$ python -q
>>> import numpy as np
>>> import numpy.linalg as la
>>> np.set_printoptions(precision=4, suppress=True, linewidth=140, floatmode="fixed")
>>> def rd(a):
...     return np.round(a, 4) + 0
... 
>>> rng = np.random.default_rng(544)
>>> F = rng.normal(size=(32, 3))
>>> F = 20 * F / la.norm(F, axis=1, keepdims=True)
>>> rd(F)
array([[ 19.8561,  -1.0532,  -2.1509],
       [  5.8379,  -3.3628, -18.8311],
       [ -9.0708,  11.4517, -13.6593],
       [ 19.4559,   0.0227,  -4.6331],
       [-15.6255,  -2.8826,  12.1464],
       [-13.1811, -15.0415,   0.1149],
       [-10.6660,  -0.7539,  16.9017],
       [ -8.7390, -11.5438,  13.7975],
       [ 19.8464,  -1.7324,   1.7663],
       [ 18.9554,  -6.3673,   0.3894],
       [  5.0468,   1.9582,  19.2534],
       [-19.0704,  -5.1079,  -3.1984],
       [-11.9454,  -8.0827,  13.8555],
       [ -6.9033,   6.7145,  17.5288],
       [  6.8493,  -0.8689, -18.7705],
       [ -8.2759,  17.3358,   5.5659],
       [ -1.1583, -12.8114,  15.3142],
       [ 17.5806,   6.9464,  -6.5322],
       [ -6.6035,  -5.3601,  18.1015],
       [  7.3315,  15.7938,   9.8390],
       [ -3.9505, -15.2983, -12.2619],
       [-19.5672,  -4.0494,  -0.8518],
       [  3.2338, -16.1734, -11.3120],
       [ 15.0636,   7.6062,  10.7347],
       [  6.5311,  15.2399, -11.1844],
       [ 17.2699,   9.9436,  -1.6955],
       [ -9.9982,   2.4572, -17.1464],
       [ 19.2344,  -2.9414,  -4.6247],
       [ 11.6646,  -5.3569, -15.3376],
       [ 19.9537,   1.1491,   0.7286],
       [  3.0168,   0.1352,  19.7707],
       [ 16.0894,   3.5081, -11.3501]])
>>> cen = (F - F.mean(axis=0)) / F.std(axis=0)
>>> rd(cen.std(axis=0))
array([1.0000, 1.0000, 1.0000])
>>> c = la.lstsq(np.delete(cen, 1, axis=1), cen[:, 1])[0]
>>> rd(c)
array([0.2370, 0.0527])
>>> rd(F[22] @ F[10])
np.float64(-233.147)
>>> rd(la.norm(F[22] - F[10]))
np.float64(35.585)
>>> rd(la.norm(F) ** 2 / la.norm(F, 2) ** 2)
np.float64(1.9625)
>>> rd(la.norm(F, 2))
np.float64(80.7601)
>>> rd(la.norm(F[22], 1)), rd(la.norm(F[22], np.inf))
(np.float64(30.7193), np.float64(16.1734))
>>> gram = np.cov(F, rowvar=False)
>>> rd(np.corrcoef(F.T))
array([[ 1.0000,  0.2241, -0.2441],
       [ 0.2241,  1.0000, -0.0051],
       [-0.2441, -0.0051,  1.0000]])
>>> out = F / la.norm(F, axis=1, keepdims=True)
>>> gram = out @ out.T
>>> (gram - 2 * np.eye(32)).round(6).argmax(axis=1)
array([ 3, 14, 26,  0, 12, 11, 18, 12, 29,  8, 30, 21,  7,  6,  1, 13,  7, 25,  6, 23, 22, 11, 20, 19, 17, 17,  2,  3,  1,  8, 10, 17])
>>> rd(np.degrees(np.arccos(np.clip(gram[30, 6], -1, 1))))
np.float64(41.0008)
>>> np.argwhere(np.triu(np.abs(gram) > 0.95, 1))
array([[ 0,  3],
       [ 0,  8],
       [ 0,  9],
       [ 0, 21],
       [ 0, 27],
       [ 0, 29],
       [ 1, 13],
       [ 1, 14],
       [ 3, 27],
       [ 3, 29],
       [ 4, 31],
       [ 6, 14],
       [ 6, 18],
       [ 7, 12],
       [ 7, 24],
       [ 8,  9],
       [ 8, 21],
       [ 8, 29],
       [ 9, 27],
       [10, 30],
       [11, 21],
       [11, 29],
       [13, 14],
       [13, 28],
       [14, 18],
       [17, 25],
       [17, 31],
       [19, 20],
       [21, 29]])
>>> W2 = F[[23, 2]].astype(float)
>>> for _ in range(4):
...     labels = la.norm(F[:, None] - W2, axis=-1).argmin(axis=1)
...     W2 = np.array([F[labels == j].mean(axis=0) for j in range(2)])
... 
>>> labels
array([0, 1, 1, 0, 1, 1, 0, 0, 0, 0, 0, 1, 0, 0, 1, 1, 0, 0, 0, 0, 1, 1, 1, 0, 1, 0, 1, 0, 1, 0, 0, 0])
>>> np.abs(W2[1] - W2[0]).argmax()
np.int64(2)
>>> rd(W2)
array([[ 8.0360,  0.1648,  6.6839],
       [-4.9710, -1.6659, -8.0559]])
